In [1]: import numpy as np

In [2]: np.set_printoptions(precision=2, suppress=True, linewidth=100, sign=" ")

In [3]: E = np.load("dump.npy")

In [4]: print(E)
[[ 5  2 -3 -5]
 [ 1  1 -5  2]
 [-3 -4  0 -1]
 [ 4  0  4  3]]

In [5]: q, R = np.linalg.qr(E)

In [6]: print(q.shape, R.shape)
(4, 4) (4, 4)

In [7]: print(np.round(abs(R[0, 0]), 2), round(np.linalg.norm(E[:, 0]), 2))
7.14 7.14

In [8]: print(np.allclose(R.T @ R, E.T @ E))
True

In [9]: rng = np.random.default_rng(582523)

In [10]: Y = E + rng.integers(-2, 3, (4, 3)) @ rng.integers(-2, 3, (3, 4))

In [11]: print(Y)
[[ 3  0 -7 -5]
 [-3 -3 -4  2]
 [-8 -7 -1 -2]
 [ 6  6 -4  1]]

In [12]: print(np.abs(Y - E).sum(axis=1))
[  8   9  10  18]

In [13]: print(np.round(np.linalg.svd(Y - E, compute_uv=False), 2) + 0)
[ 11.59   7.94   1.95   0.  ]

In [14]: print(Y.reshape(2, -1))
[[ 3  0 -7 -5 -3 -3 -4  2]
 [-8 -7 -1 -2  6  6 -4  1]]

In [15]: t3 = Y.reshape(4, 2, -1)

In [16]: print(t3.shape)
(4, 2, 2)

In [17]: print(np.swapaxes(t3, 1, 2)[1])
[[-3 -4]
 [-3  2]]

In [18]: print(np.einsum("ihd,ihd->ih", t3, t3))
[[   9   74]
 [  18   20]
 [ 113    5]
 [  72   17]]

In [19]: print(np.linalg.norm(E, axis=1).argmax())
0

In [20]: print(np.round(np.linalg.norm(E, 2), 2))
8.69

In [21]: print(np.linalg.norm(E, axis=1))
[ 7.94  5.57  5.1   6.4 ]

In [22]: print(round(np.linalg.norm(E) ** 2 / np.linalg.norm(E, 2) ** 2, 2))
2.13

In [23]: print(E[1] @ E[3])
-10

In [24]: print(round(float(np.linalg.norm(E, "nuc")), 2))
23.68

In [25]: K = np.load("layer10.npy")

In [26]: print(K)
[[ 8.08  7.85  0.36]
 [ 4.04  3.06 -0.99]
 [-1.99 -1.36 -3.  ]
 [-0.57  0.72 -2.52]
 [-2.89 -1.11 -3.3 ]
 [-7.17 -6.39 -4.72]
 [-5.37 -4.49 -4.12]
 [ 5.03  4.21 -0.66]
 [-1.28 -0.01 -2.76]
 [ 3.17  3.24 -1.28]
 [-1.45 -0.55 -2.82]
 [ 1.98  1.14 -1.67]
 [ 2.39  0.82 -1.54]
 [-0.82 -1.4  -2.61]
 [-8.   -5.9  -5.  ]
 [-0.85  0.08 -2.62]
 [-1.2  -0.23 -2.73]
 [-0.93 -0.98 -2.64]]

In [27]: vec = np.array([0, 2, 0])

In [28]: y = K @ vec

In [29]: coef, lr = np.zeros(3), 1 / np.linalg.norm(K, 2) ** 2

In [30]: for i in range(60):
    ...:     coef -= lr * K.T @ (K @ coef - y)
    ...:     if i % 10 == 0: print(i, round(np.linalg.norm(K @ coef - y), 2))
    ...: 
0 5.85
10 3.1
20 2.74
30 2.49
40 2.27
50 2.06

In [31]: print(np.round(np.linalg.cond(K), 2))
10.3

In [32]: print(coef)
[ 0.56  1.38 -0.09]

In [33]: G = np.cov(K, rowvar=False)

In [34]: print(np.median(K, axis=0))
[-0.89 -0.12 -2.63]

In [35]: print(np.polyfit(K[:, 1], K[:, 2], 1))
[ 0.39 -2.45]

In [36]: print(round(float(np.corrcoef(K[:, 1], K[:, 2])[0, 1]), 2))
0.98

In [37]: print(G)
[[ 16.91  13.92   5.63]
 [ 13.92  11.99   4.64]
 [  5.63   4.64   1.88]]

In [38]: feats = np.load("w.npy")

In [39]: print(feats)
[[ 1  3  1  2  3  2  2  1]
 [ 3  1  3  1  2  3  2  2]
 [ 1  3  1  3  1  2  3  2]
 [ 2  1  3  1  3  1  2  3]
 [ 3  2  1  3  1  3  1  2]
 [ 2  3  2  1  3  1  3  1]
 [ 2  2  3  2  1  3  1  3]
 [ 1  2  2  3  2  1  3  1]]

In [40]: Y = feats / np.sqrt((feats ** 2).mean(axis=1, keepdims=True))

In [41]: print(feats - feats.mean(axis=1, keepdims=True))
[[-0.88  1.12 -0.88  0.12  1.12  0.12  0.12 -0.88]
 [ 0.88 -1.12  0.88 -1.12 -0.12  0.88 -0.12 -0.12]
 [-1.    1.   -1.    1.   -1.    0.    1.    0.  ]
 [ 0.   -1.    1.   -1.    1.   -1.    0.    1.  ]
 [ 1.    0.   -1.    1.   -1.    1.   -1.    0.  ]
 [ 0.    1.    0.   -1.    1.   -1.    1.   -1.  ]
 [-0.12 -0.12  0.88 -0.12 -1.12  0.88 -1.12  0.88]
 [-0.88  0.12  0.12  1.12  0.12 -0.88  1.12 -0.88]]

In [42]: print(np.linalg.norm(Y, axis=1))
[ 2.83  2.83  2.83  2.83  2.83  2.83  2.83  2.83]

In [43]: print(np.linalg.matrix_rank(feats - feats.mean(axis=1, keepdims=True)))
7

In [44]: t3 = np.stack([feats, 5 * feats, feats[::-1]])

In [45]: print((t3 @ feats.T).shape)
(3, 8, 8)

In [46]: w, V = np.linalg.eigvalsh(feats)
Traceback (most recent call last):
  Cell In[46], line 1
    w, V = np.linalg.eigvalsh(feats)
ValueError: too many values to unpack (expected 2)


In [47]: w, V = np.linalg.eigh(feats)

In [48]: print(np.linalg.eigvalsh(feats @ feats))
[   0.63    1.21    1.77    2.41    4.58   14.38   18.13  256.88]

In [49]: print(np.unique(w.round(6) + 0, return_counts=True)[1])
[ 1  1  1  1  1  1  1  1]

In [50]: print(np.round(V.T @ V, 2) + 0)
[[ 1.  0.  0.  0.  0.  0.  0.  0.]
 [ 0.  1.  0.  0.  0.  0.  0.  0.]
 [ 0.  0.  1.  0.  0.  0.  0.  0.]
 [ 0.  0.  0.  1.  0.  0.  0.  0.]
 [ 0.  0.  0.  0.  1.  0.  0.  0.]
 [ 0.  0.  0.  0.  0.  1.  0.  0.]
 [ 0.  0.  0.  0.  0.  0.  1.  0.]
 [ 0.  0.  0.  0.  0.  0.  0.  1.]]

In [51]: print(V @ np.diag(w) @ V.T)
[[ 1.  3.  1.  2.  3.  2.  2.  1.]
 [ 3.  1.  3.  1.  2.  3.  2.  2.]
 [ 1.  3.  1.  3.  1.  2.  3.  2.]
 [ 2.  1.  3.  1.  3.  1.  2.  3.]
 [ 3.  2.  1.  3.  1.  3.  1.  2.]
 [ 2.  3.  2.  1.  3.  1.  3.  1.]
 [ 2.  2.  3.  2.  1.  3.  1.  3.]
 [ 1.  2.  2.  3.  2.  1.  3.  1.]]

In [52]: print(w)
[-4.26 -3.79 -1.55 -1.1  -0.79  1.33  2.14 16.03]

In [53]: print(np.abs(V[:, -1]))
[ 0.33  0.37  0.36  0.35  0.35  0.36  0.37  0.33]

In [54]: vec = np.array([-2, -2, 1, -1, -1, -1, -2, -2])

In [55]: y = feats @ vec

In [56]: coef, lr = np.zeros(8), 1 / np.linalg.norm(feats, 2) ** 2

In [57]: for i in range(300):
    ...:     coef -= lr * feats.T @ (feats @ coef - y)
    ...:     if i % 50 == 0: print(i, round(np.linalg.norm(feats @ coef - y), 2))
    ...: 
0 5.03
50 2.15
100 1.65
150 1.31
200 1.05
250 0.85

In [58]: print(coef)
[-1.86 -2.08  0.57 -1.2  -1.04 -1.03 -1.71 -1.62]

In [59]: print(round(np.linalg.cond(feats), 2))
20.19

In [60]: q, V = np.linalg.qr(feats[:, :6])[0], np.linalg.qr(feats[:, 6:])[0]

In [61]: sig = np.linalg.svd(q.T @ V, compute_uv=False)

In [62]: print(np.degrees(np.arccos(sig.clip(0, 1))))
[  8.8   38.94]

In [63]: print(round(float(np.linalg.norm(q @ q.T - V @ V.T, 2)), 2))
1.0

In [64]: print((sig > 0.9).sum())
1
